$ ipython --no-banner

In [1]: import numpy as np

In [2]: from numpy import linalg as LA

In [3]: np.set_printoptions(suppress=True, linewidth=200)

In [4]: mat = np.load("arr.npy")

In [5]: mat
Out[5]: 
array([[ -7,   2,  -9,   0,   5],
       [-10,  -3,  -8,  -3,  11],
       [ -4,   4, -16,   5,  11],
       [  1,   2,  -7,  -1,   6],
       [  2,  -3,  -8,  -8,   6],
       [ -3,  -1,  -7, -16,  -3],
       [  2, -10, -16, -10,  -2],
       [  5,  -9, -22,  -4,  -3],
       [  8, -13, -19,   1,   2],
       [ 16, -22, -19,   5,  -2],
       [ 24, -29, -10,   1,   2],
       [ 22, -31, -10,   7,   8],
       [ 31, -22,  -5,   8,  12],
       [ 27, -30,  -8,  10,   3],
       [ 27, -36,  -6,  16,  -5],
       [ 20, -43,  -6,  25,  -7],
       [ 24, -39,   3,  29,   1],
       [ 24, -43,   3,  29,   6],
       [ 30, -43,  -3,  20,  -2],
       [ 30, -35,   1,  26,  -4],
       [ 23, -28,  -6,  34,   2],
       [ 21, -35, -13,  37,   2]])

In [6]: lab = mat[:, 3] > np.median(mat[:, 3])

In [7]: f = mat[lab].mean(axis=0) - mat[~lab].mean(axis=0)

In [8]: lab.astype(int)
Out[8]: array([0, 0, 0, 0, 0, 0, 0, 0, 0, 0, 0, 1, 1, 1, 1, 1, 1, 1, 1, 1, 1, 1])

In [9]: np.argsort(-np.abs(f).round(6), kind="stable")
Out[9]: array([1, 3, 0, 2, 4])

In [10]: cen = (mat - mat.mean(axis=0)) / mat.std(axis=0)

In [11]: np.argwhere(np.abs(cen) > 2)
Out[11]: array([[7, 2]])

In [12]: coef = LA.lstsq(np.delete(cen, 4, axis=1), cen[:, 4])[0]

In [13]: round(float(1 - np.var(cen[:, 4] - np.delete(cen, 4, axis=1) @ coef)), 1)
Out[13]: 0.3

In [14]: np.abs(coef).argmax()
Out[14]: np.int64(1)

In [15]: coef.round(1)
Out[15]: array([0.5, 1.3, 0.2, 0.3])

In [16]: def softmax(z):
    ...:     e = np.exp(z - z.max(axis=-1, keepdims=True))
    ...:     return e / e.sum(axis=-1, keepdims=True)
    ...: 

In [17]: np.round(softmax(mat).sum(axis=1), 1)
Out[17]: array([1., 1., 1., 1., 1., 1., 1., 1., 1., 1., 1., 1., 1., 1., 1., 1., 1., 1., 1., 1., 1., 1.])

In [18]: np.round(softmax(mat[20] + 2), 1) + 0
Out[18]: array([0., 0., 0., 1., 0.])

In [19]: S = mat @ mat.T / np.sqrt(5)

In [20]: np.round(softmax(S)[20] @ mat, 1)
Out[20]: array([ 21., -35., -13.,  37.,   2.])

In [21]: softmax(S).round(6).argmax(axis=1)
Out[21]: array([ 2,  1,  2,  2,  6,  5,  9,  9, 21, 18, 18, 18, 18, 18, 18, 17, 17, 17, 18, 17, 21, 21])

In [22]: E = np.load("m.npy")

In [23]: E
Out[23]: 
array([[ 1, -1,  1, -1,  1, -1,  1, -1],
       [ 1,  1,  1,  1,  1,  1,  1,  1],
       [ 1,  1, -1, -1,  1,  1, -1, -1],
       [ 1,  1,  1,  1, -1, -1, -1, -1],
       [ 1, -1, -1,  1, -1,  1,  1, -1],
       [ 1,  1, -1, -1, -1, -1,  1,  1],
       [ 1, -1, -1,  1,  1, -1, -1,  1]])

In [24]: np.unravel_index(np.abs(E).argmax(), E.shape)
Out[24]: (np.int64(0), np.int64(0))

In [25]: np.diff(E, axis=0)
Out[25]: 
array([[ 0,  2,  0,  2,  0,  2,  0,  2],
       [ 0,  0, -2, -2,  0,  0, -2, -2],
       [ 0,  0,  2,  2, -2, -2,  0,  0],
       [ 0, -2, -2,  0,  0,  2,  2,  0],
       [ 0,  2,  0, -2,  0, -2,  0,  2],
       [ 0, -2,  0,  2,  2,  0, -2,  0]])

In [26]: E.sum(axis=0)
Out[26]: array([ 7,  1, -1,  1,  1, -1,  1, -1])

In [27]: LA.matrix_rank(E)
Out[27]: np.int64(7)

In [28]: np.zeros(7, 8)
TypeError: Cannot interpret '8' as a data type


In [29]: np.abs(E).max()
Out[29]: np.int64(1)

In [30]: np.count_nonzero(E)
Out[30]: np.int64(56)

In [31]: E - E[0]
Out[31]: 
array([[ 0,  0,  0,  0,  0,  0,  0,  0],
       [ 0,  2,  0,  2,  0,  2,  0,  2],
       [ 0,  2, -2,  0,  0,  2, -2,  0],
       [ 0,  2,  0,  2, -2,  0, -2,  0],
       [ 0,  0, -2,  2, -2,  2,  0,  0],
       [ 0,  2, -2,  0, -2,  0,  0,  2],
       [ 0,  0, -2,  2,  0,  0, -2,  2]])

In [32]: rng = np.random.default_rng(712)

In [33]: lab = rng.integers(0, 2, 8)

In [34]: X = (lab[:, None] == lab) * -1 + np.eye(8)

In [35]: X
Out[35]: 
array([[ 0., -1.,  0., -1., -1., -1.,  0.,  0.],
       [-1.,  0.,  0., -1., -1., -1.,  0.,  0.],
       [ 0.,  0.,  0.,  0.,  0.,  0., -1., -1.],
       [-1., -1.,  0.,  0., -1., -1.,  0.,  0.],
       [-1., -1.,  0., -1.,  0., -1.,  0.,  0.],
       [-1., -1.,  0., -1., -1.,  0.,  0.,  0.],
       [ 0.,  0., -1.,  0.,  0.,  0.,  0., -1.],
       [ 0.,  0., -1.,  0.,  0.,  0., -1.,  0.]])

In [36]: (LA.matrix_power((X != 0) + (X.T != 0) + np.eye(8), 8) > 0).astype(int)
Out[36]: 
array([[1, 1, 0, 1, 1, 1, 0, 0],
       [1, 1, 0, 1, 1, 1, 0, 0],
       [0, 0, 1, 0, 0, 0, 1, 1],
       [1, 1, 0, 1, 1, 1, 0, 0],
       [1, 1, 0, 1, 1, 1, 0, 0],
       [1, 1, 0, 1, 1, 1, 0, 0],
       [0, 0, 1, 0, 0, 0, 1, 1],
       [0, 0, 1, 0, 0, 0, 1, 1]])

In [37]: np.flatnonzero(LA.matrix_power((X != 0) + (X.T != 0) + np.eye(8), 8)[4])
Out[37]: array([0, 1, 3, 4, 5])

In [38]: X @ X
Out[38]: 
array([[4., 3., 0., 3., 3., 3., 0., 0.],
       [3., 4., 0., 3., 3., 3., 0., 0.],
       [0., 0., 2., 0., 0., 0., 1., 1.],
       [3., 3., 0., 4., 3., 3., 0., 0.],
       [3., 3., 0., 3., 4., 3., 0., 0.],
       [3., 3., 0., 3., 3., 4., 0., 0.],
       [0., 0., 1., 0., 0., 0., 2., 1.],
       [0., 0., 1., 0., 0., 0., 1., 2.]])

In [39]: sig = 20 * 0.9 ** np.arange(6)

In [40]: M = rng.normal(size=(24, 6)) * rng.permutation(sig)

In [41]: M.round(1)
Out[41]: 
array([[ 32.3, -13. ,   5.3,   5.1,   2. ,  -4.4],
       [ 50.3, -15.1, -11.7,  -1.5, -36.9, -39.9],
       [  6.9,  41.3,  21.3,   0.6,  -1.5,   6.7],
       [ -6.6,  10. , -12.7,   4.5,   7.9,  -0.7],
       [  5.8, -21.7,  -8.9,   2.5,  10.2,   7.7],
       [ 38.8, -16.2,  -3.8, -11.2,  14.5,   2.8],
       [  2.6,  -8.3,  -1.1,   2.5,   5.7, -10.8],
       [-14.4, -14.9,  -9.5,  14. ,  -8.2,  21.2],
       [ 23.7,  12.3,  -5.6,  -2.9, -41.5, -14.2],
       [  2.6, -14.7,   5.4, -12. ,   1.7, -10.4],
       [-21.1,  -6.5,  19.1,  18.5,  17.5,  12.4],
       [  6.4,  -8.4,  42.1, -13.7,  21.7,   4.6],
       [  2.4,  -0.9,   6.4,  -5.9,  15. ,  19.2],
       [-20.7, -15. ,   4.8, -13.3, -17.4,   2.9],
       [ 11.2,  27.3,   8.7,  11.2,   9.3,   5.5],
       [-21.7,  27.5, -17.1,  -7.6,   4.8,  15.9],
       [-11.2,   4.2, -18.5, -22.2,  -8.4,  -7. ],
       [-11.8,   9.6,  13.8,   2. ,  -2.9,  -7.7],
       [-10.9, -14.6,  -7.4, -12. ,  24.5,  -4.4],
       [ 24.4, -31.4,   0.3,  -4.8,  21.4,  16.5],
       [ 24.7,  13.2,   9.4,   2.7,  12.2,  -0.6],
       [ 19.4,  -8.5,   3.2,   4. , -16.1, -22.3],
       [-31.2,   1. ,  -3.2, -13. , -14.1,  10.5],
       [ 33.4,  13.1, -24.1,  -8.7, -25.8,  13.3]])

In [42]: d = LA.norm(M[:, None] - M[None], axis=-1)

In [43]: d.mean(axis=1).argmax()
Out[43]: np.int64(1)

In [44]: d[22].round(6).argsort(kind="stable")[:4]
Out[44]: array([22, 13, 16, 15])

In [45]: d[:5, :5].round(1)
Out[45]: 
array([[ 0. , 58.6, 63.4, 49.2, 34.6],
       [58.6,  0. , 98. , 86.4, 80.9],
       [63.4, 98. ,  0. , 49.7, 70.9],
       [49.2, 86.4, 49.7,  0. , 35.4],
       [34.6, 80.9, 70.9, 35.4,  0. ]])

In [46]: (d + 1e9 * np.eye(24)).round(6).argmin(axis=1)
Out[46]: array([ 5, 21, 14,  6,  6,  0,  9,  4, 21,  6, 12, 12,  4, 22, 20,  3, 22,  6,  6,  5, 14,  0, 13,  8])
